% python3 -q
>>> import numpy as np
>>> import numpy.linalg as la
>>> np.set_printoptions(suppress=True, linewidth=200)
>>> def rd(a):
...     return np.round(a, 1) + 0
... 
>>> mat = -3 * np.eye(3) + np.eye(3, k=1)
>>> mat
array([[-3.,  1.,  0.],
       [ 0., -3.,  1.],
       [ 0.,  0., -3.]])
>>> B = la.inv(mat)
>>> (np.abs(B) > 1e-9).astype(int)
array([[1, 1, 1],
       [0, 1, 1],
       [0, 0, 1]])
>>> np.allclose(B, mat.T)
False
>>> rd(B)
array([[-0.3, -0.1,  0. ],
       [ 0. , -0.3, -0.1],
       [ 0. ,  0. , -0.3]])
>>> rd(la.det(mat) * la.det(B))
np.float64(1.0)
>>> rd(la.det(mat) * B)
array([[9., 3., 1.],
       [0., 9., 3.],
       [0., 0., 9.]])
>>> vals, vecs = la.eig(mat)
>>> print(rd(np.sort(la.eigvals(la.inv(mat)))))
[-0.3 -0.3 -0.3]
>>> hat = np.triu(np.array([[1, 5, -3], [-5, 0, 1], [-3, 1, -3]]), 1) + np.eye(3)
>>> B = hat @ mat @ la.inv(hat)
>>> hat @ mat - mat @ hat
array([[0., 0., 4.],
       [0., 0., 0.],
       [0., 0., 0.]])
>>> rd(la.det(B))
np.float64(-27.0)
>>> np.poly(B)
array([ 1.,  9., 27., 27.])
>>> np.allclose(mat, mat.T)
False
>>> np.allclose(mat @ mat.T, mat.T @ mat)
False
>>> (mat + mat.T) / 2
array([[-3. ,  0.5,  0. ],
       [ 0.5, -3. ,  0.5],
       [ 0. ,  0.5, -3. ]])
>>> rd(la.det(mat))
np.float64(-27.0)
>>> B = mat / la.norm(mat, axis=1, keepdims=True)
>>> G = B @ B.T
>>> (G - 2 * np.eye(3)).round(6).argmax(axis=1)
array([2, 0, 0])
>>> rd(np.degrees(np.arccos(np.clip(G[2, 1], -1, 1))))
np.float64(108.4)
>>> print(rd(G[2]))
[ 0.  -0.3  1. ]
>>> rd(G)
array([[ 1. , -0.3,  0. ],
       [-0.3,  1. , -0.3],
       [ 0. , -0.3,  1. ]])
>>> X = np.load("block7.npy")
>>> print(rd(X))
[[1.  0.  0.  0. ]
 [0.  0.5 0.5 0. ]
 [0.5 0.  0.5 0. ]
 [0.3 0.3 0.  0.3]]
>>> vals, vecs = la.eig(X)
>>> rd(np.sort(la.eigvals(la.inv(X))))
array([1., 2., 2., 3.])
>>> X @ vecs[:, 0] - vals[0] * vecs[:, 0]
array([0., 0., 0., 0.])
>>> rd(vals)
array([0.3, 0.5, 0.5, 1. ])
>>> B = np.array([[2, 0], [2, -2]])
>>> W2 = np.kron(B, X)
>>> W2.shape
(8, 8)
>>> def softmax(z):
...     e = np.exp(z - z.max(axis=-1, keepdims=True))
...     return e / e.sum(axis=-1, keepdims=True)
... 
>>> rd(softmax(10 * X[3]))
array([0.3, 0.3, 0. , 0.3])
>>> rd(softmax(X).sum(axis=1))
array([1., 1., 1., 1.])
>>> rd(softmax(X[3] + 4))
array([0.3, 0.3, 0.2, 0.3])
>>> print(rd(softmax(X[3])))
[0.3 0.3 0.2 0.3]
>>> att = X @ X.T / np.sqrt(4)
>>> softmax(att).round(6).argmax(axis=1)
array([0, 1, 0, 0])
>>> B = la.inv(X)
>>> X @ B
array([[1., 0., 0., 0.],
       [0., 1., 0., 0.],
       [0., 0., 1., 0.],
       [0., 0., 0., 1.]])
>>> rd(la.cond(X))
np.float64(6.6)
>>> rd(la.det(X) * B)
array([[ 0.1,  0. ,  0. ,  0. ],
       [ 0.1,  0.2, -0.2,  0. ],
       [-0.1,  0. ,  0.2,  0. ],
       [-0.2, -0.2,  0.2,  0.2]])
>>> print(B)
[[ 1.  0.  0.  0.]
 [ 1.  2. -2.  0.]
 [-1.  0.  2.  0.]
 [-2. -2.  2.  3.]]
>>> print(rd(la.slogdet(X)[0]))
1.0
>>> rd(la.inv(B))
array([[1. , 0. , 0. , 0. ],
       [0. , 0.5, 0.5, 0. ],
       [0.5, 0. , 0.5, 0. ],
       [0.3, 0.3, 0. , 0.3]])
>>> x = np.array([5, 5, -4, 2])
>>> y = X @ x
>>> beta, lr = np.zeros(4), 1 / la.norm(X, 2) ** 2
>>> for i in range(200):
...     beta -= lr * X.T @ (X @ beta - y)
...     if i % 50 == 0: print(i, round(la.norm(X @ beta - y), 1))
... 
0 2.7
50 0.1
100 0.0
150 0.0
>>> rd(beta)
array([ 5.,  5., -4.,  2.])
>>> rd(la.cond(X))
np.float64(6.6)
>>> F = np.array([[-1, 5, 1], [1, -1, 1], [-3, -3, -4], [0, -1, -4]])
>>> F[0] = F[3]
>>> F
array([[ 0, -1, -4],
       [ 1, -1,  1],
       [-3, -3, -4],
       [ 0, -1, -4]])
>>> B = mat[0, 0] * mat[1:] - np.outer(mat[1:, 0], mat[0])
>>> B
array([[ 0.,  9., -3.],
       [ 0., -0.,  9.]])
>>> np.flatnonzero(~B.round(6).any(axis=1))
array([], dtype=int64)
>>> B = np.array([[-2, -1], [0, 2], [-3, 3]])
>>> B.T @ F.T
array([[ 12,  -5,  18,  12],
       [-14,   0, -15, -14]])
>>> np.einsum("ik,kj->ji", F, B)
array([[ 12,  -5,  18,  12],
       [-14,   0, -15, -14]])
>>> A = np.load("m.npy")
>>> print(A)
[[5. 1. 1. 1.]
 [1. 5. 1. 1.]
 [1. 1. 5. 1.]
 [1. 1. 1. 5.]]
>>> # equal to its transpose
>>> ang = np.radians(35)
>>> R = np.eye(4)
>>> R[0, 0] = R[1, 1] = np.cos(ang)
>>> R[0, 1], R[1, 0] = -np.sin(ang), np.sin(ang)
>>> print(rd(R))
[[ 0.8 -0.6  0.   0. ]
 [ 0.6  0.8  0.   0. ]
 [ 0.   0.   1.   0. ]
 [ 0.   0.   0.   1. ]]
>>> B = A @ R.T
>>> np.allclose(la.norm(A, axis=1), la.norm(B, axis=1))
True
>>> rd(la.det(R)), rd(np.trace(R))
(np.float64(1.0), np.float64(3.6))
>>> rd(la.svd(A, compute_uv=False)), rd(la.svd(B, compute_uv=False))
(array([8., 4., 4., 4.]), array([8., 4., 4., 4.]))
>>> np.allclose(A @ A.T, B @ B.T)
True
>>> rd(B)
array([[ 3.5,  3.7,  1. ,  1. ],
       [-2. ,  4.7,  1. ,  1. ],
       [ 0.2,  1.4,  5. ,  1. ],
       [ 0.2,  1.4,  1. ,  5. ]])
>>> rd(np.abs(B - A).max(axis=0))
array([3. , 2.7, 0. , 0. ])
>>> vals, vecs = la.eigh(A)
>>> x = np.array([-1, 1, -1, 0])
>>> rd(x @ A @ x / (x @ x)), rd(vals[0]), rd(vals[-1])
(np.float64(4.3), np.float64(4.0), np.float64(8.0))
>>> rd(vecs * np.abs(vals) @ vecs.T)
array([[5., 1., 1., 1.],
       [1., 5., 1., 1.],
       [1., 1., 5., 1.],
       [1., 1., 1., 5.]])
>>> G = A.T @ A
>>> np.trace(G), (A ** 2).sum()
(np.float64(112.0), np.float64(112.0))
>>> print(G)
[[28. 12. 12. 12.]
 [12. 28. 12. 12.]
 [12. 12. 28. 12.]
 [12. 12. 12. 28.]]
>>> np.diag(G)
array([28., 28., 28., 28.])
>>> la.matrix_rank(G)
np.int64(4)
>>> vals, vecs = la.eig(A)
>>> rd(A @ vecs[:, 0] - vals[0] * vecs[:, 0])
array([0., 0., 0., 0.])
>>> print(rd(np.sort(la.eigvals(A.T))))
[4. 4. 4. 8.]
>>> rd(vals)
array([4., 8., 4., 4.])
>>> rd(np.sort(la.eigvals(la.inv(A))))
array([0.1, 0.2, 0.2, 0.2])
>>> arr = np.loadtxt("data.csv", delimiter=",")
>>> arr
array([[1., 0., 0.],
       [0., 4., 0.],
       [0., 0., 5.]])
>>> hat = np.triu(np.array([[-1, -3, 3], [-8, -1, -3], [-9, -4, 1]]), 1) + np.eye(3)
>>> B = hat @ arr @ la.inv(hat)
>>> print(la.matrix_rank(B))
3
>>> np.trace(B), np.trace(arr)
(np.float64(10.0), np.float64(10.0))
>>> B
array([[  1.,  -9., -15.],
       [  0.,   4.,  -3.],
       [  0.,   0.,   5.]])
>>> (arr != 0).astype(int)
array([[1, 0, 0],
       [0, 1, 0],
       [0, 0, 1]])
>>> np.flatnonzero(la.matrix_power((arr != 0) + (arr.T != 0) + np.eye(3), 3)[1])
array([1])
>>> data = np.load("case18.npy")
>>> data
array([[ -2,   2,   0],
       [-10,  10,   0],
       [ -8,   8,   0],
       [-16,  16,   0]])
>>> U, sig, Vt = la.svd(data)
>>> vecs = Vt[:(sig > 1e-8).sum()]
>>> rng = np.random.default_rng(8)
>>> x = data[3] + 5 * data[2] + rng.integers(2) * np.eye(3)[0]
>>> x
array([-55.,  56.,   0.])
>>> rd(la.norm(x - vecs.T @ vecs @ x))
np.float64(0.7)
>>> rd(np.diag(vecs.T @ vecs))
array([0.5, 0.5, 0. ])
>>> U, sig, Vt = la.svd(data)
>>> rd(sig)
array([29.1,  0. ,  0. ])
>>> B = U[:, :1] @ np.diag(sig[:1]) @ Vt[:1]
>>> rd(la.norm(data - B) / la.norm(data))
np.float64(0.0)
>>> rd(np.abs(data - B).max())
np.float64(0.0)
>>> r = la.matrix_rank(data)
>>> r
np.int64(1)
>>> ns = la.svd(data)[2][r:].T
>>> print(rd(ns @ ns.T))
[[0.5 0.5 0. ]
 [0.5 0.5 0. ]
 [0.  0.  1. ]]
>>> ns.shape
(3, 2)
>>> [int(la.matrix_rank(np.delete(data, i, axis=0))) for i in range(4)]
[1, 1, 1, 1]
>>> np.allclose(data @ ns, 0)
True
>>> idx = rng.integers(0, 3, 3)
>>> W0 = (idx[:, None] == idx) * 2 + np.eye(3)
>>> print(W0)
[[3. 2. 0.]
 [2. 3. 0.]
 [0. 0. 3.]]
>>> idx = rng.permutation(3)
>>> B = W0[:, idx] * rng.choice([-1, 1], 3)
>>> B
array([[0., 3., 2.],
       [0., 2., 3.],
       [3., 0., 0.]])
>>> U, _, Vt = la.svd(W0.T @ B)
>>> idx
array([2, 0, 1])
>>> rd(la.det(W0))
np.float64(15.0)
>>> np.flatnonzero(la.matrix_power((W0 != 0) + (W0.T != 0) + np.eye(3), 3)[2])
array([2])
>>> vals, vecs = la.eig(W0)
>>> rd(np.sort(la.eigvals(W0.T)))
array([1., 3., 5.])
>>> rd(vals)
array([5., 1., 3.])
>>> r0 = np.array([0, 2])
>>> g = np.array([-2, 0, -1])
>>> K = np.outer(r0, g)
>>> K
array([[ 0,  0,  0],
       [-4,  0, -2]])
>>> # row 1 is much longer than the rest
>>> print(la.cond(K) > 100)
True
>>> print([round(float(x), 1) for x in la.svd(K, compute_uv=False)[:3]])
[4.5, 0.0]
>>> U, sig, Vt = la.svd(K)
>>> rd(sig)
array([4.5, 0. ])
>>> B = U[:, :1] @ np.diag(sig[:1]) @ Vt[:1]
>>> la.matrix_rank(K, rtol=0.05)
np.int64(1)
>>> la.matrix_rank(B)
np.int64(1)
>>> rd(la.norm(K - B, 2)), sig[1]
(np.float64(0.0), np.float64(0.0))
>>> rd(la.norm(K - B) / la.norm(K))
np.float64(0.0)
>>> np.abs(K - B).max()
np.float64(0.0)
>>> rd(K @ la.pinv(K) @ K)
array([[ 0.,  0.,  0.],
       [-4.,  0., -2.]])
>>> np.unique(K.round(6), axis=0).shape
(2, 3)
